$ ipython --no-banner

In [1]: import numpy as np

In [2]: np.set_printoptions(precision=1, suppress=True, linewidth=160)

In [3]: def rnd(a):
   ...:     return np.round(a, 1) + 0
   ...: 

In [4]: data = np.load("data.npy")

In [5]: data
Out[5]: 
array([[-1, -4, -1, -4],
       [-1,  5, -1,  5],
       [-1, -4, -1, -4],
       [-1,  5, -1,  5]])

In [6]: rnd(np.linalg.det(data[::-1]))
Out[6]: np.float64(0.0)

In [7]: np.kron(np.eye(2, dtype=int), data)
Out[7]: 
array([[-1, -4, -1, -4,  0,  0,  0,  0],
       [-1,  5, -1,  5,  0,  0,  0,  0],
       [-1, -4, -1, -4,  0,  0,  0,  0],
       [-1,  5, -1,  5,  0,  0,  0,  0],
       [ 0,  0,  0,  0, -1, -4, -1, -4],
       [ 0,  0,  0,  0, -1,  5, -1,  5],
       [ 0,  0,  0,  0, -1, -4, -1, -4],
       [ 0,  0,  0,  0, -1,  5, -1,  5]])

In [8]: rnd(np.poly(data))
Out[8]: array([  1.,  -8., -36.,   0.,   0.])

In [9]: np.einsum("ij,ji->", data, data)
Out[9]: np.int64(136)

In [10]: np.einsum("ii->", data)
Out[10]: np.int64(8)

In [11]: rnd(np.linalg.eigvals(data))
Out[11]: array([11.2, -3.2,  0. ,  0. ])

In [12]: rnd(np.linalg.norm(data, 2) / np.linalg.norm(data))
Out[12]: np.float64(1.0)

In [13]: np.argsort(-np.linalg.norm(data, axis=0).round(6), kind="stable")[:3]
Out[13]: array([1, 3, 0])

In [14]: P = np.triu(np.array([[1, -1, -2, 1], [0, 2, -2, 1], [1, 3, 0, -3], [-1, -3, 1, 2]]), 1) + np.eye(4)

In [15]: Y = P @ data @ np.linalg.inv(P)

In [16]: rnd(np.poly(Y))
Out[16]: array([  1.,  -8., -36.,   0.,   0.])

In [17]: np.linalg.matrix_rank(Y)
Out[17]: np.int64(2)

In [18]: P @ data - data @ P
Out[18]: 
array([[  2.,   7.,  -8.,  10.],
       [  1.,  12.,   9.,   6.],
       [  3., -16.,  -7., -13.],
       [  0.,  -1.,   8.,  -7.]])

In [19]: rnd(np.linalg.det(Y))
Out[19]: np.float64(0.0)

In [20]: np.abs(np.diag(np.linalg.qr(data)[1])) > 1e-9
Out[20]: array([ True,  True, False, False])

In [21]: np.unique(data.round(6), axis=0).shape
Out[21]: (2, 4)

In [22]: rnd(np.trace(np.linalg.pinv(data) @ data))
Out[22]: np.float64(2.0)

In [23]: r = np.linalg.matrix_rank(data)

In [24]: r
Out[24]: np.int64(2)

In [25]: null = np.linalg.svd(data)[2][r:].T

In [26]: [int(np.linalg.matrix_rank(np.delete(data, i, axis=0))) for i in range(4)]
Out[26]: [2, 2, 2, 2]

In [27]: null.shape
Out[27]: (4, 2)

In [28]: [int(np.linalg.matrix_rank(data[:, :j + 1])) for j in range(4)]
Out[28]: [1, 2, 2, 2]

In [29]: J = np.load("run4.npy")

In [30]: rnd(J)
Out[30]: 
array([[  6.4,  -3.5,  10.9, -13.3,  -7.1],
       [  6.3,  -3.2,  11.2, -13.1,  -7.3],
       [  1.9, -10.4, -11.9,  -1.5,  12. ],
       [ -7.8,  11. ,  -2.4,  14.5,  -1.6],
       [ -7.7,  11.6,  -1.1,  14. ,  -2.8],
       [ -2.3,  10.8,  11.5,   2.3, -11.9],
       [  0. ,   8.2,  13.3,  -2.1, -12.4],
       [ -7.2,   5.9,  -9.1,  14.4,   5. ],
       [  7. , -12.7,  -2.4, -12.3,   5.7],
       [ -2.8,  11.3,  10.9,   3.4, -11.6],
       [ -2.5,  -4.5, -13.9,   6.7,  11.7],
       [ -3. ,  -3.7, -13.8,   7.6,  11.4],
       [  4.3, -12.4,  -8.9,  -6.4,  10.4],
       [ -7.8,  10.6,  -3.2,  14.7,  -0.8],
       [ -4.3,  -1.3, -13.3,   9.8,  10.3],
       [ -6.2,   3. , -11.3,  13. ,   7.5],
       [  4.7,   0.5,  13. , -10.5,  -9.9],
       [  5.4, -12.9,  -6.8,  -8.8,   9. ],
       [ -0.9,   9.3,  12.7,  -0.4, -12.3],
       [ -1.5,  -6. , -13.8,   5. ,  12.1],
       [  3.6,   2.5,  13.6,  -8.7, -10.9],
       [ -6.4,  13. ,   4.4,  10.9,  -7.3],
       [ -7.8,   9.4,  -5.1,  15. ,   1. ],
       [  7.7, -11.3,   1.7, -14.3,   2.2],
       [ -6.5,  13. ,   4.2,  11.1,  -7.1],
       [  5.4,  -1. ,  12.4, -11.7,  -9. ],
       [  4.4,   1.1,  13.2, -10.1, -10.2],
       [  6.9,  -5.1,   9.7, -14.1,  -5.7],
       [  2.6, -11.1, -11.2,  -3. ,  11.7],
       [ -5.6,   1.5, -12.1,  12. ,   8.6],
       [  5.2,  -0.6,  12.6, -11.4,  -9.2],
       [ -7.7,   8.5,  -6.4,  15. ,   2.2],
       [ -4.7,  12.6,   8.2,   7.2, -10. ]])

In [31]: left, sv, Vt = np.linalg.svd(J)

In [32]: rnd(sv)
Out[32]: array([86.3, 75.9,  0. ,  0. ,  0. ])

In [33]: Y = left[:, :2] @ np.diag(sv[:2]) @ Vt[:2]

In [34]: rnd(np.abs(J - Y).max())
Out[34]: np.float64(0.0)

In [35]: rnd(np.linalg.norm(J - Y) / np.linalg.norm(J))
Out[35]: np.float64(0.0)

In [36]: rnd(np.linalg.norm(J - Y, 2)), rnd(sv[2])
Out[36]: (np.float64(0.0), np.float64(0.0))

In [37]: arr = np.load("case18.npy")

In [38]: arr
Out[38]: 
array([[0., 2., 0., 0., 0., 0., 0., 0.],
       [2., 2., 2., 0., 0., 0., 0., 0.],
       [0., 2., 1., 2., 0., 0., 0., 0.],
       [0., 0., 2., 1., 2., 0., 0., 0.],
       [0., 0., 0., 2., 2., 2., 0., 0.],
       [0., 0., 0., 0., 2., 2., 2., 0.],
       [0., 0., 0., 0., 0., 2., 0., 2.],
       [0., 0., 0., 0., 0., 0., 2., 2.]])

In [39]: rnd(np.linalg.norm(arr, "nuc"))
Out[39]: np.float64(21.2)

In [40]: F = np.loadtxt("x.csv", delimiter=",")

In [41]: F
Out[41]: 
array([[ 5.3, -7.2, -2.4,  3.4, -1.7],
       [-1.4,  7.3, -6.4,  0.6, -1.8],
       [-6.8,  2.5,  0.8,  3.8,  5.7],
       [ 8.2,  5.5, -0.5, -1.2, -1.3],
       [ 0.5, -2.3,  9.3, -2.7, -0.3],
       [ 2.5, -1. , -6.4, -2.4, -6.8],
       [-0.2,  7.6, -3.4,  5.1, -2.3],
       [ 8.8, -3.9, -0.7,  0.8,  2.3],
       [ 3.5,  2.9,  7.4, -0.9, -4.9],
       [ 1.5,  0.6,  5.7, -7.6,  2.5],
       [-2.2,  1.4,  7.9,  1.1, -5.4],
       [-0.3, -2.5,  2.3,  5.9,  7.3],
       [ 3.5, -1.8, -8. ,  1.8,  4.2],
       [-3.6,  2.2, -7.6,  4.6, -1.8],
       [-1.9, -9.1,  0.2,  3.3,  1.9],
       [-2. ,  5.6, -3.9, -6.2,  3.3]])

In [42]: Xs = (F - F.mean(axis=0)) / F.std(axis=0)

In [43]: rnd(Xs.std(axis=0))
Out[43]: array([1., 1., 1., 1., 1.])

In [44]: beta = np.linalg.lstsq(np.delete(Xs, 0, axis=1), Xs[:, 0])[0]

In [45]: rnd(1 - np.var(Xs[:, 0] - np.delete(Xs, 0, axis=1) @ beta))
Out[45]: np.float64(0.2)

In [46]: rnd(beta)
Out[46]: array([-0.3, -0.1, -0.3, -0.2])

In [47]: x0 = np.array([2, 2, 2, 3, 3])

In [48]: y = F @ x0

In [49]: rnd(np.linalg.lstsq(F, y)[0])
Out[49]: array([2., 2., 2., 3., 3.])

In [50]: rnd(np.linalg.pinv(F) @ F)
Out[50]: 
array([[1., 0., 0., 0., 0.],
       [0., 1., 0., 0., 0.],
       [0., 0., 1., 0., 0.],
       [0., 0., 0., 1., 0.],
       [0., 0., 0., 0., 1.]])

In [51]: rnd(y)
Out[51]: array([ -3.5,  -4.6,  21.5,  18.9,   6. , -37.4,  16.4,  17.7,  10.2,   0.3,   1.3,  38.6,   5.4,  -9.6,  -6. ,  -9.3])

In [52]: rng = np.random.default_rng(140)

In [53]: y = y + 0.1 * rng.normal(size=16)

In [54]: rnd(y)
Out[54]: array([ -3.6,  -4.4,  21.4,  19.1,   5.8, -37.4,  16.3,  17.6,  10.1,   0. ,   1.4,  38.6,   5.4,  -9.7,  -5.8,  -9.5])

In [55]: beta, *_ = np.linalg.lstsq(F, y)

In [56]: [round(float(np.linalg.norm(np.linalg.solve(F.T @ F + lam * np.eye(5), F.T @ y))), 2) for lam in (0, 1, 10, 100)]
Out[56]: [5.48, 5.44, 5.13, 3.29]

In [57]: beta.round()
Out[57]: array([2., 2., 2., 3., 3.])

In [58]: rnd(np.linalg.norm(y - F @ beta))
Out[58]: np.float64(0.5)

In [59]: Y = F / np.linalg.norm(F, axis=1)
ValueError: operands could not be broadcast together with shapes (16,5) (16,) 


In [60]: Y = F / np.linalg.norm(F, axis=1, keepdims=True)

In [61]: cov = Y @ Y.T

In [62]: np.argwhere(np.triu(np.abs(cov) > 0.95, 1))
Out[62]: array([], shape=(0, 2), dtype=int64)

In [63]: P = F @ np.linalg.solve(F.T @ F, F.T)

In [64]: rnd(np.linalg.eigvalsh(P))
Out[64]: array([0., 0., 0., 0., 0., 0., 0., 0., 0., 0., 0., 1., 1., 1., 1., 1.])

In [65]: np.linalg.matrix_rank(np.eye(16) - P)
Out[65]: np.int64(11)

In [66]: rnd(np.diag(P))
Out[66]: array([0.3, 0.2, 0.3, 0.4, 0.2, 0.4, 0.4, 0.3, 0.3, 0.3, 0.3, 0.4, 0.3, 0.2, 0.3, 0.4])

In [67]: rnd(P @ F[:, 0])
Out[67]: array([ 5.3, -1.4, -6.8,  8.2,  0.5,  2.5, -0.2,  8.8,  3.5,  1.5, -2.2, -0.3,  3.5, -3.6, -1.9, -2. ])

In [68]: basis = F[[3, 9]].astype(float)

In [69]: for _ in range(4):
    ...:     labels = np.linalg.norm(F[:, None] - basis, axis=-1).argmin(axis=1)
    ...:     basis = np.array([F[labels == j].mean(axis=0) for j in range(2)])
    ...: 

In [70]: labels
Out[70]: array([0, 0, 1, 0, 1, 0, 0, 0, 1, 1, 1, 1, 0, 0, 1, 0])

In [71]: np.abs(basis[1] - basis[0]).argmax()
Out[71]: np.int64(2)

In [72]: M = np.array([[-0.7, -1.7, -0.7, -1.1, -0.3, 0.4],
    ...:     [2.2, 0.1, 0.6, -0.3, -2.1, -0.8],
    ...:     [0.7, 0.4, 1.5, 0.1, -1.3, 0.7],
    ...:     [0.9, 0.2, 1.6, -0.2, -1.1, 0.9],
    ...:     [1.7, -0.5, -2.2, -0.1, -1.6, 0.6],
    ...:     [-0.1, -0.3, -0.4, 1.3, 1.0, 0.2],
    ...:     [-2.3, -0.7, 0.2, 1.1, 0.1, -0.1]])

In [73]: rnd(np.linalg.norm(M, 2))
Out[73]: np.float64(4.9)

In [74]: np.linalg.norm(M, axis=1).argmax()
Out[74]: np.int64(4)

In [75]: rnd(np.linalg.norm(M) ** 2 / np.linalg.norm(M, 2) ** 2)
Out[75]: np.float64(2.0)

In [76]: rnd(np.linalg.norm(M, axis=0))
Out[76]: array([3.8, 2. , 3.3, 2.1, 3.3, 1.6])

In [77]: Y = np.array([[-7, 3], [0, -8], [-5, -2], [9, -8], [-4, -7], [7, 3]])

In [78]: rnd(np.einsum("ij,ij->i", M, M))
Out[78]: array([ 5.3, 10.4,  5.1,  5.5, 10.9,  3. ,  7. ])

In [79]: rnd(np.einsum("ik,kj->ji", M, Y))
Out[79]: 
array([[  2.5, -18.3,  -1.4,  -5.4,   8.8,  11.8,  23.9],
       [ 25. ,  19.3,   6.3,   9.9,  27.3, -13.9, -11.5]])

In [80]: Y @ M
ValueError: matmul: Input operand 1 has a mismatch in its core dimension 0, with gufunc signature (n?,k),(k,m?)->(n?,m?) (size 7 is different from 2)


In [81]: rnd(Y.T @ M.T)
Out[81]: 
array([[  2.5, -18.3,  -1.4,  -5.4,   8.8,  11.8,  23.9],
       [ 25. ,  19.3,   6.3,   9.9,  27.3, -13.9, -11.5]])

In [82]: rnd(M @ Y)
Out[82]: 
array([[  2.5,  25. ],
       [-18.3,  19.3],
       [ -1.4,   6.3],
       [ -5.4,   9.9],
       [  8.8,  27.3],
       [ 11.8, -13.9],
       [ 23.9, -11.5]])

In [83]: np.linalg.matrix_rank(np.vstack([M, Y.T]))
Out[83]: np.int64(6)

In [84]: K = np.arange(28).reshape(7, 4) + -1

In [85]: K
Out[85]: 
array([[-1,  0,  1,  2],
       [ 3,  4,  5,  6],
       [ 7,  8,  9, 10],
       [11, 12, 13, 14],
       [15, 16, 17, 18],
       [19, 20, 21, 22],
       [23, 24, 25, 26]])

In [86]: rnd(np.linalg.norm(K, 2) / np.linalg.norm(K))
Out[86]: np.float64(1.0)

In [87]: np.linalg.matrix_rank(K, rtol=0.1)
Out[87]: np.int64(1)
